$ python -q
>>> import numpy as np
>>> from numpy import linalg as LA
>>> np.set_printoptions(precision=3, suppress=True, linewidth=120, legacy="1.25")
>>> def tidy(a):
...     return np.round(a, 3) + 0
... 
>>> arr = np.array([[0, 0, 1, -3, 0],
...     [0, 3, -1, 3, -1],
...     [0, 0, 1, 0, 1],
...     [0, 0, 0, 2, 2],
...     [0, 0, 0, 0, 2]])
>>> U, sv, VT = LA.svd(arr)
>>> np.argmax(sv[:-1] / (sv[1:] + 1e-6)) + 1
4
>>> tidy(sv)
array([5.332, 3.407, 1.806, 0.838, 0.   ])
>>> other = U[:, :4] @ np.diag(sv[:4]) @ VT[:4]
>>> LA.matrix_rank(arr, rtol=0.05)
4
>>> tidy(np.abs(arr - other).max())
0.0
>>> tidy(LA.norm(arr - other) / LA.norm(arr))
0.0
>>> tidy(LA.norm(arr - other, 2)), sv[4]
(0.0, 0.0)
>>> tidy(other)
array([[ 0.,  0.,  1., -3.,  0.],
       [ 0.,  3., -1.,  3., -1.],
       [ 0.,  0.,  1.,  0.,  1.],
       [ 0.,  0.,  0.,  2.,  2.],
       [ 0.,  0.,  0.,  0.,  2.]])
>>> feats = np.loadtxt("data.csv", delimiter=",")
>>> feats
array([[ -4.,  -4.,  -7.,  -6.,  -6.,  -1.,  -3.,  -8.,  -1.,   2.,   5.,   1.,  -3.,  -4.],
       [  3.,  -2.,  -5.,  -3.,   5.,   2.,   2.,  -2.,   5.,   2.,   0.,  -2.,   2.,  -3.],
       [  7.,   1.,   2.,  -4.,   5.,   4.,   4.,  -1.,  -3.,   2.,   1.,   1.,   3.,   3.],
       [  5.,  -2.,   1.,  -5.,   3.,  -1.,  -2.,  -8.,  -1.,   5.,   2.,  -4.,   2.,  -3.],
       [  4.,   9.,   2.,  -3.,   8.,  -4.,   1.,  -3.,  -2.,  -1.,  -5.,   1.,   9.,  -4.],
       [  7.,   1.,   2.,  -1.,   0.,   0.,   0.,   2.,  -3.,   3.,   0.,   5.,  -2.,  -1.],
       [ -3.,  -2.,  -4.,   1.,  -1.,   3.,  -5.,  -4.,   3.,   0.,   0.,  -3.,   2.,   0.],
       [  3.,  -1.,   3.,   0.,   0.,   3.,  -1.,   3.,   0.,   2.,   0.,  -1.,  -1.,   2.],
       [  1.,   1.,  -3.,  -1.,  -1.,  -1.,   1.,  -3.,  -1.,  -1.,   2.,  -1.,  -1.,  -1.],
       [ -3.,   0.,  -3.,  -2.,   2.,   3.,   2.,  -1.,   1.,  -3.,   1.,  -2.,   0.,  -1.],
       [ -3.,   0.,   0.,  -1.,  -2.,   0.,  -7.,  -8.,  -2.,   2.,  -2.,   1.,   5.,  -3.],
       [  4.,   0.,   0.,  -1.,  -1.,   2.,   0.,   0.,  -1.,   1.,   2.,  -2.,  -2.,   1.],
       [  4.,  -1.,  -8.,  -7.,   3.,  -1.,   1., -10.,  -1.,   2.,   9.,   0.,   3.,  -4.],
       [  1.,   9.,  -1.,  -5.,  10.,  -1.,   3.,  -4.,  -1.,  -4.,  -4.,  -1.,   9.,  -5.],
       [  2.,   3.,  -1.,  -4.,   1.,  -3.,  -2.,  -6.,  -4.,   6.,  -2.,   3.,   7.,  -4.],
       [ -4.,   0.,   0.,   1.,  -3.,   3.,  -3.,  -4.,   0.,   1.,  -5.,   2.,   1.,  -5.],
       [ -3.,   3.,  -4.,  -3.,   5.,   2.,   1.,  -1.,   5.,  -2.,  -3.,  -5.,   4.,  -4.],
       [  0.,  -2.,   0.,  -1.,  -6.,  -3.,  -3.,  -2.,  -2.,   5.,  -1.,   6.,  -3.,  -5.],
       [  0.,   0.,  -4.,  -3.,   5.,  -1.,   0.,  -3.,   0.,   3.,   1.,   0.,   3.,  -2.],
       [  2.,  -1.,  -2.,  -6.,   4.,   1.,   2.,  -6.,  -2.,   1.,   4.,   0.,   5.,   4.],
       [  3.,   4.,  -3.,  -1.,   0.,  -4.,  -1.,   0.,  -2.,   3.,  -2.,   6.,   1.,  -5.],
       [ -3.,   2.,  -9.,   0.,   1.,   5.,   1.,  -6.,   2.,  -5.,   0.,  -4.,   0.,  -5.],
       [  3.,  -3., -11.,  -1.,   5.,   1.,   1.,  -1.,   4.,   7.,   1.,   0.,   0.,  -7.],
       [ -2.,   0.,  -8.,   0.,   6.,   7.,   5.,  -6.,   4.,  -3.,   1.,  -3.,  -1., -10.],
       [  5.,   2.,   3.,  -1.,   6.,   4.,   1.,  -7.,   1.,   3.,  -4.,  -1.,   3., -11.]])
>>> other = np.array([[0, 1, 1],
...     [1, 1, 2],
...     [1, 0, 2],
...     [1, 0, 0],
...     [1, 0, 0],
...     [1, 2, 1],
...     [2, 1, 0],
...     [1, 0, 1],
...     [0, 0, 0],
...     [1, 2, 2],
...     [0, 0, 0],
...     [0, 2, 1],
...     [0, 2, 0],
...     [1, 1, 0]])
>>> other.T @ feats.T
array([[-40.,  -2.,  20., -14.,   6.,   6., -17.,  10.,  -8.,  -1., -26.,   2., -24.,   5., -12., -13.,  -2., -20.,
         -5.,  -1.,  -8., -15.,  -8.,  -4.,   1.],
       [-17.,   8.,  35.,   2.,  20.,  19.,  -6.,   9.,  -6.,  -6.,   3.,   3.,   8.,  14.,  25.,   2.,  -5.,   0.,
          8.,  21.,  13., -13.,  10.,  -7.,  15.],
       [-30.,  -9.,  21.,   0.,  18.,  26., -19.,  16., -10., -15.,  -6.,   6., -21.,   3.,  12.,  -1., -13.,   7.,
         -6.,  -7.,  13., -32., -11., -26.,  17.]])
>>> np.einsum("ik,kj->ij", feats, other)
array([[-40., -17., -30.],
       [ -2.,   8.,  -9.],
       [ 20.,  35.,  21.],
       [-14.,   2.,   0.],
       [  6.,  20.,  18.],
       [  6.,  19.,  26.],
       [-17.,  -6., -19.],
       [ 10.,   9.,  16.],
       [ -8.,  -6., -10.],
       [ -1.,  -6., -15.],
       [-26.,   3.,  -6.],
       [  2.,   3.,   6.],
       [-24.,   8., -21.],
       [  5.,  14.,   3.],
       [-12.,  25.,  12.],
       [-13.,   2.,  -1.],
       [ -2.,  -5., -13.],
       [-20.,   0.,   7.],
       [ -5.,   8.,  -6.],
       [ -1.,  21.,  -7.],
       [ -8.,  13.,  13.],
       [-15., -13., -32.],
       [ -8.,  10., -11.],
       [ -4.,  -7., -26.],
       [  1.,  15.,  17.]])
>>> feats @ other
array([[-40., -17., -30.],
       [ -2.,   8.,  -9.],
       [ 20.,  35.,  21.],
       [-14.,   2.,   0.],
       [  6.,  20.,  18.],
       [  6.,  19.,  26.],
       [-17.,  -6., -19.],
       [ 10.,   9.,  16.],
       [ -8.,  -6., -10.],
       [ -1.,  -6., -15.],
       [-26.,   3.,  -6.],
       [  2.,   3.,   6.],
       [-24.,   8., -21.],
       [  5.,  14.,   3.],
       [-12.,  25.,  12.],
       [-13.,   2.,  -1.],
       [ -2.,  -5., -13.],
       [-20.,   0.,   7.],
       [ -5.,   8.,  -6.],
       [ -1.,  21.,  -7.],
       [ -8.,  13.,  13.],
       [-15., -13., -32.],
       [ -8.,  10., -11.],
       [ -4.,  -7., -26.],
       [  1.,  15.,  17.]])
>>> np.einsum("ik,kj->ji", feats, other)
array([[-40.,  -2.,  20., -14.,   6.,   6., -17.,  10.,  -8.,  -1., -26.,   2., -24.,   5., -12., -13.,  -2., -20.,
         -5.,  -1.,  -8., -15.,  -8.,  -4.,   1.],
       [-17.,   8.,  35.,   2.,  20.,  19.,  -6.,   9.,  -6.,  -6.,   3.,   3.,   8.,  14.,  25.,   2.,  -5.,   0.,
          8.,  21.,  13., -13.,  10.,  -7.,  15.],
       [-30.,  -9.,  21.,   0.,  18.,  26., -19.,  16., -10., -15.,  -6.,   6., -21.,   3.,  12.,  -1., -13.,   7.,
         -6.,  -7.,  13., -32., -11., -26.,  17.]])
>>> np.einsum("ij,ij->i", feats, feats)
array([283., 130., 161., 192., 328., 107., 103.,  48.,  33.,  56., 174.,  37., 352., 374., 210., 116., 169., 163.,
        83., 164., 131., 227., 283., 350., 298.])
>>> np.einsum("ij->j", feats)
array([ 29.,  17., -60., -57.,  49.,  20.,  -2., -89.,  -1.,  31.,   1.,  -3.,  46., -77.])
>>> np.vstack([feats, other.T]).shape
(28, 14)
>>> LA.matrix_rank(np.vstack([feats, other.T]))
14
>>> f, v = feats[6], feats[11]
>>> f @ v
-7.0
>>> print(f @ f)
103.0
>>> pr = (f @ v) / (f @ f) * f
>>> (v - pr) @ f
0.0
>>> print(tidy(LA.norm(f + v) ** 2 + LA.norm(f - v) ** 2))
280.0
>>> tidy(v - pr)
array([ 3.796, -0.136, -0.272, -0.932, -1.068,  2.204, -0.34 , -0.272, -0.796,  1.   ,  2.   , -2.204, -1.864,  1.   ])
>>> vec = np.array([3, 3, 3, 3, 0, 2, 2, 2, 2, 0, 2, 3, 1, 3])
>>> target = feats @ vec
>>> target
array([-91., -20.,  43., -42.,  10.,  35., -37.,  27., -17., -21., -51.,  10., -49., -11., -30., -35., -36., -31.,
       -30.,  -6.,  -5., -53., -45., -48., -16.])
>>> tidy(LA.lstsq(feats, target)[0])
array([3., 3., 3., 3., 0., 2., 2., 2., 2., 0., 2., 3., 1., 3.])
>>> tidy(LA.solve(feats.T @ feats, feats.T @ target))
array([3., 3., 3., 3., 0., 2., 2., 2., 2., 0., 2., 3., 1., 3.])
>>> rng = np.random.default_rng(466)
>>> target = target + 0.1 * rng.normal(size=25)
>>> print(tidy(target))
[-90.9   -20.069  43.08  -42.054  10.039  35.175 -37.032  26.946 -17.02  -20.829 -50.907  10.117 -49.033 -11.039
 -30.069 -34.957 -35.974 -31.022 -30.052  -6.039  -4.872 -52.996 -45.235 -48.008 -15.894]
>>> b, *_ = LA.lstsq(feats, target)
>>> b.round()
array([ 3.,  3.,  3.,  3.,  0.,  2.,  2.,  2.,  2., -0.,  2.,  3.,  1.,  3.])
>>> print(tidy(feats.T @ (target - feats @ b)))
[0. 0. 0. 0. 0. 0. 0. 0. 0. 0. 0. 0. 0. 0.]
>>> [round(float(LA.norm(LA.solve(feats.T @ feats + lam * np.eye(14), feats.T @ target))), 2) for lam in (0, 1, 10, 100)]
[8.68, 7.97, 6.89, 5.43]
>>> K = np.loadtxt("run2.csv", delimiter=",")
>>> K
array([[  0.425,  -0.23 ,   0.198,   0.214,  -1.05 ,   0.027,  -0.217],
       [ -0.503,   0.252,  -0.236,  -0.237,   1.26 ,   0.   ,   0.247],
       [  2.018,  -1.   ,   0.995,   0.973,  -4.914,   0.023,  -1.008],
       [  0.459,  -0.192,   0.243,   0.203,  -1.165,  -0.01 ,  -0.244],
       [  2.741,  -1.353,   1.363,   1.37 ,  -6.79 ,   0.001,  -1.348],
       [  0.328,  -0.161,   0.159,   0.129,  -0.841,   0.044,  -0.159],
       [ -0.598,   0.278,  -0.324,  -0.286,   1.516,  -0.033,   0.309],
       [  3.597,  -1.789,   1.786,   1.809,  -8.994,   0.014,  -1.791],
       [ -1.371,   0.654,  -0.691,  -0.653,   3.401,   0.027,   0.697],
       [  0.566,  -0.289,   0.268,   0.267,  -1.41 ,   0.005,  -0.314],
       [ -0.94 ,   0.488,  -0.471,  -0.491,   2.307,   0.024,   0.444],
       [  4.52 ,  -2.271,   2.278,   2.312, -11.429,  -0.01 ,  -2.31 ],
       [  3.461,  -1.723,   1.767,   1.756,  -8.711,   0.024,  -1.722],
       [ -2.094,   1.076,  -1.034,  -1.048,   5.18 ,   0.03 ,   1.01 ],
       [  2.279,  -1.132,   1.155,   1.139,  -5.761,  -0.023,  -1.199],
       [  0.168,  -0.114,   0.085,   0.06 ,  -0.46 ,   0.026,  -0.115],
       [ -1.617,   0.804,  -0.808,  -0.813,   3.999,   0.022,   0.788],
       [  3.394,  -1.705,   1.688,   1.678,  -8.465,  -0.037,  -1.734],
       [ -0.815,   0.378,  -0.403,  -0.389,   2.028,   0.009,   0.353],
       [ -1.378,   0.691,  -0.67 ,  -0.716,   3.387,   0.004,   0.668],
       [  5.315,  -2.627,   2.664,   2.64 , -13.257,  -0.023,  -2.672],
       [  2.036,  -0.998,   1.01 ,   1.025,  -5.013,  -0.024,  -1.013],
       [  0.026,  -0.022,   0.013,   0.002,  -0.051,  -0.009,   0.02 ],
       [  5.093,  -2.589,   2.553,   2.587, -12.827,   0.029,  -2.571],
       [  0.136,  -0.08 ,   0.062,   0.062,  -0.276,   0.01 ,  -0.106],
       [  1.328,  -0.666,   0.687,   0.65 ,  -3.317,   0.02 ,  -0.645],
       [  2.079,  -1.036,   1.052,   1.03 ,  -5.199,   0.01 ,  -1.021],
       [  1.993,  -1.008,   1.   ,   0.996,  -4.997,  -0.026,  -0.976],
       [  3.744,  -1.833,   1.899,   1.869,  -9.34 ,   0.027,  -1.879],
       [ -1.254,   0.639,  -0.614,  -0.633,   3.08 ,   0.003,   0.675],
       [ -0.639,   0.321,  -0.306,  -0.313,   1.622,   0.009,   0.3  ],
       [  0.937,  -0.429,   0.472,   0.461,  -2.328,  -0.019,  -0.465],
       [ -0.396,   0.19 ,  -0.23 ,  -0.212,   0.988,   0.012,   0.188]])
>>> idx = K[:, 2] > np.median(K[:, 2])
>>> f = K[idx].mean(axis=0) - K[~idx].mean(axis=0)
>>> print(tidy((((K - K.mean(axis=0)) @ f > 0) == idx).mean()))
0.939
>>> print(tidy(f))
[ 3.411 -1.695  1.711  1.711 -8.513 -0.012 -1.703]
>>> mat = np.loadtxt("case13.csv", delimiter=",")
>>> mat
array([[3., 4., 4., 3., 3., 4., 4., 2., 1., 3., 4., 3., 3., 2.],
       [6., 8., 8., 6., 6., 8., 8., 4., 2., 6., 8., 6., 6., 4.],
       [3., 6., 6., 3., 3., 7., 5., 2., 2., 4., 6., 5., 3., 2.],
       [0., 6., 6., 0., 0., 9., 3., 0., 3., 3., 6., 6., 0., 0.],
       [6., 6., 6., 6., 6., 5., 7., 4., 1., 5., 6., 4., 6., 4.]])
>>> np.argsort(-LA.norm(mat, axis=0).round(6), kind="stable")[:3]
array([5, 1, 2])
>>> LA.cond(mat) > 100
True
>>> f = np.array([-2, 4, -2])
>>> np.array([np.convolve(row, f, "same") for row in mat])
array([[  4.,   2.,   2.,  -2.,  -2.,   2.,   4.,  -2.,  -6.,   2.,   4.,  -2.,   2.,   2.],
       [  8.,   4.,   4.,  -4.,  -4.,   4.,   8.,  -4., -12.,   4.,   8.,  -4.,   4.,   4.],
       [  0.,   6.,   6.,  -6.,  -8.,  12.,   2.,  -6.,  -4.,   0.,   6.,   2.,  -2.,   2.],
       [-12.,  12.,  12., -12., -18.,  30.,  -6., -12.,   6.,  -6.,   6.,  12., -12.,   0.],
       [ 12.,   0.,   0.,   0.,   2.,  -6.,  10.,   0., -14.,   6.,   6.,  -8.,   8.,   4.]])
>>> np.correlate(mat[0], mat[3], "full")
array([  0.,   0.,  18.,  42.,  57.,  63.,  60.,  72., 105., 105.,  87.,  96., 132., 150., 141., 108.,  90., 102.,
        87.,  54.,  57.,  60.,  42.,  36.,  30.,  12.,   0.])
>>> np.cross(mat[0, :3], mat[3, :3])
array([  0., -18.,  18.])
>>> np.polyval(f, mat[0])
array([ -8., -18., -18.,  -8.,  -8., -18., -18.,  -2.,   0.,  -8., -18.,  -8.,  -8.,  -2.])
>>> np.convolve(mat[0], f)
array([-6.,  4.,  2.,  2., -2., -2.,  2.,  4., -2., -6.,  2.,  4., -2.,  2.,  2., -4.])
>>> T = np.stack([mat, -2 * mat, mat[::-1]])
>>> print(LA.matrix_rank(T))
[2 2 2]
>>> T.sum(axis=0)
array([[ 3.,  2.,  2.,  3.,  3.,  1.,  3.,  2.,  0.,  2.,  2.,  1.,  3.,  2.],
       [-6., -2., -2., -6., -6.,  1., -5., -4.,  1., -3., -2.,  0., -6., -4.],
       [ 0.,  0.,  0.,  0.,  0.,  0.,  0.,  0.,  0.,  0.,  0.,  0.,  0.,  0.],
       [ 6.,  2.,  2.,  6.,  6., -1.,  5.,  4., -1.,  3.,  2.,  0.,  6.,  4.],
       [-3., -2., -2., -3., -3., -1., -3., -2.,  0., -2., -2., -1., -3., -2.]])
>>> tidy(LA.norm(T, axis=(1, 2)))
array([40.472, 80.944, 40.472])
